$ ipython --no-banner

In [1]: import numpy as np

In [2]: from numpy import linalg as LA

In [3]: np.set_printoptions(precision=2, suppress=True, linewidth=120)

In [4]: K = np.load("out8.npy")

In [5]: K
Out[5]: 
array([[ -5.8 ,  12.71, -14.31],
       [  3.6 ,  19.62,  -1.41],
       [ -6.95, -18.16,  -4.66],
       [  6.46, -11.58,  14.97],
       [  9.36,  14.6 ,   9.96],
       [  8.48,  16.32,   7.87],
       [  7.4 ,  -9.74,  15.83],
       [  0.45, -18.47,   7.65],
       [  9.61,  -3.56,  17.17],
       [ -9.19, -15.  ,  -9.52],
       [ -5.7 , -19.04,  -2.26],
       [ 10.57,   1.28,  16.93],
       [  7.59,  -9.31,  15.99],
       [  5.15, -13.72,  13.61],
       [  8.3 ,  16.6 ,   7.46],
       [  0.67,  19.06,  -6.03],
       [-10.15,   1.22, -17.19],
       [ -8.81, -15.75,  -8.62],
       [-10.66,  -9.47, -14.03],
       [ 10.33,  11.47,  12.72],
       [ 10.35,  11.37,  12.8 ],
       [ -4.94,  14.02, -13.38],
       [ -1.3 ,  17.89,  -8.84],
       [ -7.83, -17.24,  -6.45],
       [-10.53,  -1.03, -16.97],
       [ -7.71,   9.05, -16.08],
       [-10.38, -11.21, -12.91],
       [ 10.82,   7.75,  14.93],
       [ -1.22,  17.96,  -8.72],
       [ -6.98, -18.14,  -4.72],
       [  3.33,  19.63,  -1.86]])

In [6]: D = LA.norm(K[:, None] - K[None], axis=-1)

In [7]: D.mean(axis=1).argmax()
Out[7]: np.int64(7)

In [8]: D[7].round(6).argsort(kind="stable")[:4]
Out[8]: array([ 7, 13, 10,  3])

In [9]: np.unravel_index(D.round(6).argmax(), D.shape)
Out[9]: (np.int64(20), np.int64(26))

In [10]: print(D[:5, :5])
[[ 0.   17.4  32.36 39.97 28.68]
 [17.4   0.   39.37 35.36 13.69]
 [32.36 39.37  0.   24.67 39.41]
 [39.97 35.36 24.67  0.   26.82]
 [28.68 13.69 39.41 26.82  0.  ]]

In [11]: (D + 1e9 * np.eye(31)).round(6).argmin(axis=1)
Out[11]: 
array([21, 30, 29,  6,  5, 14, 12, 13, 11, 17,  2,  8,  6,  3,  5, 28, 24,  9, 26, 20, 19,  0, 28, 29, 16,  0, 18, 20,
       22,  2,  1])

In [12]: Y = np.array([[-3, 0, 5, -3], [0, -9, -8, 1], [-6, 4, -5, 2]])

In [13]: J = Y.T @ Y

In [14]: J
Out[14]: 
array([[ 45, -24,  15,  -3],
       [-24,  97,  52,  -1],
       [ 15,  52, 114, -33],
       [ -3,  -1, -33,  14]])

In [15]: evals, evecs = LA.eigh(J)

In [16]: x0 = np.array([9, 5, 5, 8])

In [17]: np.round(x0 @ J @ x0 / (x0 @ x0), 2), round(float(evals[0]), 2), np.round(evals[-1], 2)
Out[17]: (np.float64(43.35), 0.0, np.float64(162.84))

In [18]: print(x0 @ J @ x0)
8454

In [19]: LA.eigvalsh(J[1:, 1:])
Out[19]: array([  1.48,  60.74, 162.78])

In [20]: evecs * np.maximum(evals, 0) @ evecs.T
Out[20]: 
array([[ 45., -24.,  15.,  -3.],
       [-24.,  97.,  52.,  -1.],
       [ 15.,  52., 114., -33.],
       [ -3.,  -1., -33.,  14.]])

In [21]: u, v = J[3], J[0]

In [22]: u @ v
Out[22]: np.int64(-648)

In [23]: p = (u @ v) / (u @ u) * u

In [24]: v - p
Out[24]: array([ 43.5 , -24.5 ,  -1.51,   4.01])

In [25]: print(p)
[ 1.5   0.5  16.51 -7.01]

In [26]: np.outer(u, v)
Out[26]: 
array([[ -135,    72,   -45,     9],
       [  -45,    24,   -15,     3],
       [-1485,   792,  -495,    99],
       [  630,  -336,   210,   -42]])

In [27]: Y = J[0, 0] * J[1:] - np.outer(J[1:, 0], J[0])

In [28]: print(Y)
[[    0  3789  2700  -117]
 [    0  2700  4905 -1440]
 [    0  -117 -1440   621]]

In [29]: LA.matrix_rank(Y), LA.matrix_rank(J)
Out[29]: (np.int64(2), np.int64(3))

In [30]: print(np.flatnonzero(~Y.round(6).any(axis=1)))
[]
